% python3 -q
>>> import numpy as np
>>> np.set_printoptions(precision=1, suppress=True, linewidth=200, sign=" ")
>>> arr = np.loadtxt("m.csv", delimiter=",")
>>> print(arr)
[[ 1.   0.   0.   0.   0.   0.   0. ]
 [ 0.   1.   0.   0.   0.   0.   0. ]
 [ 0.   0.   1.   0.   0.   0.   0. ]
 [ 0.   0.   0.   0.9 -0.5  0.   0. ]
 [ 0.   0.   0.   0.5  0.9  0.   0. ]
 [ 0.   0.   0.   0.   0.   1.   0. ]
 [ 0.   0.   0.   0.   0.   0.   1. ]]
>>> print(np.sort(np.linalg.eigvals(arr).real))
[ 0.9  0.9  1.   1.   1.   1.   1. ]
>>> print(arr @ arr)
[[ 1.   0.   0.   0.   0.   0.   0. ]
 [ 0.   1.   0.   0.   0.   0.   0. ]
 [ 0.   0.   1.   0.   0.   0.   0. ]
 [ 0.   0.   0.   0.5 -0.9  0.   0. ]
 [ 0.   0.   0.   0.9  0.5  0.   0. ]
 [ 0.   0.   0.   0.   0.   1.   0. ]
 [ 0.   0.   0.   0.   0.   0.   1. ]]
>>> r0 = np.array([0, 1, 3, 2, 3, 1, 0])
>>> A2 = arr + np.outer(r0, np.eye(7)[5])
>>> print(A2)
[[ 1.   0.   0.   0.   0.   0.   0. ]
 [ 0.   1.   0.   0.   0.   1.   0. ]
 [ 0.   0.   1.   0.   0.   3.   0. ]
 [ 0.   0.   0.   0.9 -0.5  2.   0. ]
 [ 0.   0.   0.   0.5  0.9  3.   0. ]
 [ 0.   0.   0.   0.   0.   2.   0. ]
 [ 0.   0.   0.   0.   0.   0.   1. ]]
>>> K = np.load("layer15.npy")
>>> print(K)
[[-0.2 -0.4  0.2]
 [-0.2 -0.8 -0.2]
 [-0.2 -0.1 -0.4]
 [ 1.   0.8  0.2]
 [ 0.7  1.3  0.5]
 [ 0.4  0.  -0.2]
 [-0.6 -1.4 -0.5]
 [-2.1 -2.3 -0.1]
 [ 1.1  0.8 -0.2]
 [ 0.6  0.3 -0.3]
 [ 0.8  1.4  0. ]
 [ 1.1  1.3  0.3]
 [ 0.2  0.   0.6]
 [-0.9 -1.1 -0.1]
 [ 0.5  1.2 -0.2]
 [-1.  -1.5  0.3]
 [ 2.   2.1 -0.1]
 [ 0.3  0.3  0.3]
 [-0.3 -1.   0.3]
 [ 0.1  0.2  0.2]
 [-0.4  0.   0.2]
 [ 2.3  2.1 -0.3]
 [-0.1  0.6  0. ]
 [-0.5 -0.8 -0.1]
 [ 1.4  1.7 -0.2]
 [ 0.4  0.9  0.3]]
>>> P = K @ np.linalg.solve(K.T @ K, K.T)
>>> print(np.allclose(P @ P, P))
True
>>> print(np.round(P @ K[:, 2], 1) + 0)
[ 0.2 -0.2 -0.4  0.2  0.5 -0.2 -0.5 -0.1 -0.2 -0.3  0.   0.3  0.6 -0.1 -0.2  0.3 -0.1  0.3  0.3  0.2  0.2 -0.3  0.  -0.1 -0.2  0.3]
>>> z = K[:, 1] > np.median(K[:, 1])
>>> r0 = K[z].mean(axis=0) - K[~z].mean(axis=0)
>>> print((((K - K.mean(axis=0)) @ r0 > 0) == z).mean())
1.0
>>> print(r0.round(1) + 0)
[ 1.4  1.8  0. ]
>>> print(z.astype(int))
[ 0  0  0  1  1  0  0  0  1  1  1  1  0  0  1  0  1  1  0  0  0  1  1  0  1  1]
>>> print(((K - K.mean(axis=0)) @ r0 > 0).astype(int))
[ 0  0  0  1  1  0  0  0  1  1  1  1  0  0  1  0  1  1  0  0  0  1  1  0  1  1]
>>> E = np.loadtxt("out8.csv", delimiter=",")
>>> print(E)
[[  5.   6.   7.   8.   9.  10.]
 [ 11.  12.  13.  14.  15.  16.]
 [ 17.  18.  19.  20.  21.  22.]
 [ 23.  24.  25.  26.  27.  28.]
 [ 29.  30.  31.  32.  33.  34.]
 [ 35.  36.  37.  38.  39.  40.]]
>>> # null space of dimension 4
>>> print(np.abs(np.diag(np.linalg.qr(E)[1])) > 1e-9)
[ True  True False False False False]
>>> print(np.linalg.lstsq(E[:-1].T, E[-1])[2])
2
>>> print(E @ np.linalg.pinv(E) @ E)
[[  5.   6.   7.   8.   9.  10.]
 [ 11.  12.  13.  14.  15.  16.]
 [ 17.  18.  19.  20.  21.  22.]
 [ 23.  24.  25.  26.  27.  28.]
 [ 29.  30.  31.  32.  33.  34.]
 [ 35.  36.  37.  38.  39.  40.]]
>>> print(np.allclose(E[:-1].T @ np.linalg.lstsq(E[:-1].T, E[-1])[0], E[-1]))
True
>>> A2 = E / np.linalg.norm(E, axis=1, keepdims=True)
>>> C2 = A2 @ A2.T
>>> print(round(np.degrees(np.arccos(np.clip(C2[1, 0], -1, 1))), 1))
5.6
>>> print((C2 - 2 * np.eye(6)).round(6).argmax(axis=1))
[ 1  2  3  4  5  4]
>>> print(C2[1])
[ 1.  1.  1.  1.  1.  1.]
>>> left, sigma, Vt = np.linalg.svd(E)
>>> V = Vt[:(sigma > 1e-8).sum()]
>>> rng = np.random.default_rng(85)
>>> x = E[0] + 5 * E[5] + rng.integers(2) * np.eye(6)[4]
>>> print(x)
[ 180.  186.  192.  198.  205.  210.]
>>> print(np.round(V.T @ V, 1) + 0)
[[ 0.5  0.4  0.2  0.1  0.  -0.2]
 [ 0.4  0.3  0.2  0.1  0.   0. ]
 [ 0.2  0.2  0.2  0.2  0.1  0.1]
 [ 0.1  0.1  0.2  0.2  0.2  0.2]
 [ 0.   0.   0.1  0.2  0.3  0.4]
 [-0.2  0.   0.1  0.2  0.4  0.5]]
>>> Xs = (K - K.mean(axis=0)) / K.std(axis=0)
>>> print(np.argwhere(np.abs(Xs) > 2))
[[  7   0]
 [  7   1]
 [ 12   2]
 [ 21   0]]
>>> b = np.linalg.lstsq(np.delete(Xs, 2, axis=1), Xs[:, 2])[0]
>>> print(b)
[-0.7  0.7]
